% ipython --no-banner

In [1]: import numpy as np

In [2]: np.set_printoptions(precision=2, suppress=True, linewidth=160)

In [3]: E = np.loadtxt("w.csv", delimiter=",")

In [4]: E
Out[4]: 
array([[ 2.7 , -0.3 ,  0.8 ,  0.1 , -0.4 ,  0.6 ,  1.6 ,  0.7 ],
       [ 3.01,  0.07,  1.36,  0.47, -0.57,  0.32,  1.75,  0.73],
       [ 1.3 ,  0.8 ,  0.3 ,  1.3 ,  1.  ,  1.2 ,  0.2 , -0.8 ],
       [-0.9 ,  1.2 ,  0.5 ,  0.5 ,  0.5 , -0.5 ,  0.4 ,  1.8 ]])

In [5]: x = np.array([3, -2, -5, -3, 0, 3, 3, -1])

In [6]: E @ np.ones(8)
Out[6]: array([5.8 , 7.14, 5.3 , 3.5 ])

In [7]: (E * x).sum(axis=1)
Out[7]: array([ 10.3 ,   6.16,   1.9 , -11.2 ])

In [8]: (E @ x).argmax()
Out[8]: np.int64(0)

In [9]: np.sign((E @ x).round(6))
Out[9]: array([ 1.,  1.,  1., -1.])

In [10]: E @ (2 * x)
Out[10]: array([ 20.6 ,  12.32,   3.8 , -22.4 ])

In [11]: np.einsum("ij,j->i", E, x)
Out[11]: array([ 10.3 ,   6.16,   1.9 , -11.2 ])

In [12]: def softmax(z):
    ...:     e = np.exp(z - z.max(axis=-1, keepdims=True))
    ...:     return e / e.sum(axis=-1, keepdims=True)
    ...: 

In [13]: softmax(E[0])
Out[13]: array([0.52, 0.03, 0.08, 0.04, 0.02, 0.06, 0.17, 0.07])

In [14]: S = E @ E.T / np.sqrt(8)

In [15]: softmax(S + np.triu(np.full(S.shape, -np.inf), 1))
Out[15]: 
array([[1.  , 0.  , 0.  , 0.  ],
       [0.32, 0.68, 0.  , 0.  ],
       [0.17, 0.23, 0.6 , 0.  ],
       [0.06, 0.07, 0.06, 0.81]])

In [16]: softmax(S)[0] @ E
Out[16]: array([ 2.84, -0.05,  1.12,  0.35, -0.47,  0.44,  1.65,  0.69])

In [17]: M2 = E / np.sqrt((E ** 2).mean(axis=1, keepdims=True))

In [18]: np.linalg.matrix_rank(M2) == np.linalg.matrix_rank(E)
Out[18]: np.True_

In [19]: M2[0]
Out[19]: array([ 2.24, -0.25,  0.66,  0.08, -0.33,  0.5 ,  1.33,  0.58])

In [20]: M2 = E / np.linalg.norm(E, axis=1, keepdims=True)

In [21]: G = M2 @ M2.T

In [22]: round(float(np.degrees(np.arccos(np.clip(G[2, 0], -1, 1)))), 2)
Out[22]: 66.03

In [23]: G[2]
Out[23]: array([ 0.41,  0.44,  1.  , -0.13])

In [24]: G
Out[24]: 
array([[ 1.  ,  0.98,  0.41, -0.11],
       [ 0.98,  1.  ,  0.44, -0.01],
       [ 0.41,  0.44,  1.  , -0.13],
       [-0.11, -0.01, -0.13,  1.  ]])

In [25]: (np.abs(G) > 0.9).astype(int)
Out[25]: 
array([[1, 1, 0, 0],
       [1, 1, 0, 0],
       [0, 0, 1, 0],
       [0, 0, 0, 1]])

In [26]: np.argwhere(np.triu(np.abs(G) > 0.95, 1))
Out[26]: array([[0, 1]])

In [27]: (G - 2 * np.eye(4)).round(6).argmax(axis=1)
Out[27]: array([1, 0, 1, 1])
